$ python -q
>>> import numpy as np
>>> import numpy.linalg as la
>>> np.set_printoptions(precision=2, suppress=True, linewidth=200)
>>> rng = np.random.default_rng(14)
>>> A = np.eye(5, dtype=int)[rng.permutation(5)] * np.array([2, 1, 2, 2, 1])
>>> A
array([[0, 0, 0, 0, 1],
       [2, 0, 0, 0, 0],
       [0, 0, 0, 2, 0],
       [0, 1, 0, 0, 0],
       [0, 0, 2, 0, 0]])
>>> O = A.astype(float).copy()
>>> for j in range(5):
...     O[:, j] -= O[:, :j] @ (O[:, :j].T @ O[:, j])
...     O[:, j] /= la.norm(O[:, j])
... 
>>> O.T @ O
array([[1., 0., 0., 0., 0.],
       [0., 1., 0., 0., 0.],
       [0., 0., 1., 0., 0.],
       [0., 0., 0., 1., 0.],
       [0., 0., 0., 0., 1.]])
>>> O.T @ A
array([[2., 0., 0., 0., 0.],
       [0., 1., 0., 0., 0.],
       [0., 0., 2., 0., 0.],
       [0., 0., 0., 2., 0.],
       [0., 0., 0., 0., 1.]])
>>> m1 = np.load("out16.npy")
>>> m1
array([[-2.8 ,  0.5 ,  5.6 ],
       [ 1.3 ,  2.6 , -2.57],
       [ 1.3 , -1.5 , -2.62],
       [ 1.8 , -0.6 , -3.62],
       [-0.5 , -1.3 ,  1.07],
       [ 0.2 , -0.3 , -0.34],
       [-0.9 , -1.  ,  1.84],
       [-0.1 , -0.6 ,  0.21],
       [ 0.3 ,  1.1 , -0.54],
       [ 0.1 ,  0.  , -0.17],
       [ 0.4 , -0.5 , -0.72],
       [-1.1 ,  0.2 ,  2.3 ],
       [ 0.4 ,  0.3 , -0.9 ]])
>>> x = np.array([3, 6, 5])
>>> y = m1 @ x
>>> np.round(la.pinv(m1) @ m1, 2) + 0
array([[1., 0., 0.],
       [0., 1., 0.],
       [0., 0., 1.]])
>>> y
array([ 22.6 ,   6.65, -18.2 , -16.3 ,  -3.95,  -2.9 ,   0.5 ,  -2.85,   4.8 ,  -0.55,  -5.4 ,   9.4 ,  -1.5 ])
>>> y = y + 0.1 * rng.normal(size=13)
>>> y
array([ 22.31,   6.61, -18.08, -16.3 ,  -3.9 ,  -2.8 ,   0.41,  -2.58,   4.71,  -0.51,  -5.13,   9.39,  -1.49])
>>> b, *_ = la.lstsq(m1, y)
>>> np.round(m1.T @ (y - m1 @ b), 2) + 0
array([0., 0., 0.])
>>> round(la.norm(y - m1 @ b), 2)
np.float64(0.36)
>>> data = np.array([[0.48, -1.94, -0.21, 1.62, -3.2],
...     [0.36, 1.3, 1.73, -3.73, -1.9],
...     [1.01, -3.45, -0.09, -1.44, 1.3],
...     [-0.29, -0.15, -3.98, -0.92, -1.48]])
>>> other = np.array([[1, 2], [-1, -1]])
>>> C = np.kron(other, data)
>>> C.shape
(8, 10)
>>> t3 = np.stack([data, 5 * data, data[::-1]])
>>> la.norm(t3, axis=(1, 2))
array([ 8.66, 43.28,  8.66])
>>> np.einsum("bij,cij->bc", t3, t3)
array([[  74.92,  374.58,    5.71],
       [ 374.58, 1872.9 ,   28.57],
       [   5.71,   28.57,   74.92]])
>>> t3.shape
(3, 4, 5)
